>>> import numpy as np
>>> np.set_printoptions(precision=2, suppress=True, linewidth=140)
>>> def rnd(a):
...     return np.round(a, 2) + 0
... 
>>> O, _ = np.linalg.qr(np.array([[0.6, -0.7, -0.2], [-2.7, 0.5, -0.3], [-1.0, 1.2, 0.3]]))
>>> evecs, _ = np.linalg.qr(np.array([[2.1, 1.0, -0.6, 0.9, 0.4],
...     [0.6, -1.2, -0.2, -0.8, -1.2],
...     [1.9, -1.5, -0.4, 1.0, 0.8],
...     [-1.0, 1.2, 1.0, 0.0, -1.3],
...     [0.1, -0.3, 1.8, 0.9, 1.9]]))
>>> s = 20 * 0.9 ** np.arange(3)
>>> data = O[:, :3] * s @ evecs[:3]
>>> rnd(data)
array([[ -4.28,  -4.9 ,  -1.39,  13.93,  -6.54],
       [-11.25,  15.72,  -0.46,   2.36,   2.93],
       [-12.5 ,  -4.95,  -1.01, -10.41,  -5.19]])
>>> r0 = np.array([1, 1])
>>> rnd(np.polyval(r0, data[1]))
array([-10.25,  16.72,   0.54,   3.36,   3.93])
>>> rnd(np.array([np.convolve(row, r0, "same") for row in data]))
array([[ -4.28,  -9.17,  -6.28,  12.55,   7.39],
       [-11.25,   4.47,  15.26,   1.89,   5.28],
       [-12.5 , -17.46,  -5.96, -11.42, -15.6 ]])
>>> rnd(np.convolve(data[1], r0))
array([-11.25,   4.47,  15.26,   1.89,   5.28,   2.93])
>>> rnd(np.cross(data[1, :3], data[2, :3]))
array([-18.17,  -5.6 , 252.31])
>>> F = np.load("run19.npy")
>>> rnd(F)
array([[ 12.94,   9.82,  -7.08,  -9.27],
       [-13.37,  -9.45,   6.59,   9.41],
       [-17.21,  -2.43,  -1.78,   9.74],
       [-15.5 ,   5.04,  -9.22,   7.01],
       [ 15.06,   7.62,  -4.24,  -9.86],
       [  3.79, -13.01,  14.67,   1.15],
       [  0.64, -13.53,  14.42,   2.95],
       [ 17.26,   1.91,   2.34,  -9.64],
       [-16.83,  -4.2 ,   0.18,   9.96],
       [ -3.33,  13.11, -14.66,  -1.42],
       [ 10.09,  11.66,  -9.75,  -8.2 ],
       [  4.42,  13.4 , -13.01,  -5.61],
       [ 17.11,  -0.91,   5.27,  -8.87],
       [-12.78,   8.34, -12.01,   4.77],
       [  7.55, -11.74,  14.28,  -1.16],
       [ 14.95,   7.76,  -4.41,  -9.84],
       [-16.56,   2.87,  -7.2 ,   8.1 ],
       [ 16.06,  -4.03,   8.3 ,  -7.55],
       [ 12.05,  10.49,  -8.02,  -8.96],
       [ -9.8 ,  10.57, -13.61,   2.64]])
>>> # looks like rank 2
>>> theta = np.radians(135)
>>> R = np.eye(4)
>>> R[1, 1] = R[3, 3] = np.cos(theta)
>>> R[1, 3], R[3, 1] = -np.sin(theta), np.sin(theta)
>>> rnd(R)
array([[ 1.  ,  0.  ,  0.  ,  0.  ],
       [ 0.  , -0.71,  0.  , -0.71],
       [ 0.  ,  0.  ,  1.  ,  0.  ],
       [ 0.  ,  0.71,  0.  , -0.71]])
>>> A2 = F @ R.T
>>> np.allclose(F @ F.T, A2 @ A2.T)
True
>>> rnd(np.linalg.det(R)), rnd(np.trace(R))
(np.float64(1.0), np.float64(0.59))
>>> x = np.array([2, 2, -3, -3, 5])
>>> h1 = np.maximum(data @ x, 0)
>>> rnd(np.maximum(data @ x, 0) - np.maximum(-data @ x, 0))
array([-88.69,  17.9 , -26.62])
>>> rnd(data.T @ h1)
array([-201.32,  281.38,   -8.25,   42.16,   52.38])
>>> rnd(data * (h1 > 1e-9)[:, None])
array([[  0.  ,   0.  ,   0.  ,   0.  ,   0.  ],
       [-11.25,  15.72,  -0.46,   2.36,   2.93],
       [  0.  ,   0.  ,   0.  ,   0.  ,   0.  ]])
>>> Ac = F - F.mean(axis=0)
>>> Uu, s, VT = np.linalg.svd(Ac, full_matrices=False)
>>> rnd(s ** 2 / (s ** 2).sum())
array([0.57, 0.43, 0.  , 0.  ])
>>> np.abs(Uu[:, 0]).argmax()
np.int64(2)
>>> (np.sign(Uu[:, 0]) == np.sign(Uu[0, 0])).astype(int)
array([1, 0, 0, 0, 1, 1, 0, 1, 0, 0, 1, 1, 1, 0, 1, 1, 0, 1, 1, 0])
>>> rnd((s ** 2).sum() ** 2 / (s ** 4).sum())
np.float64(1.96)
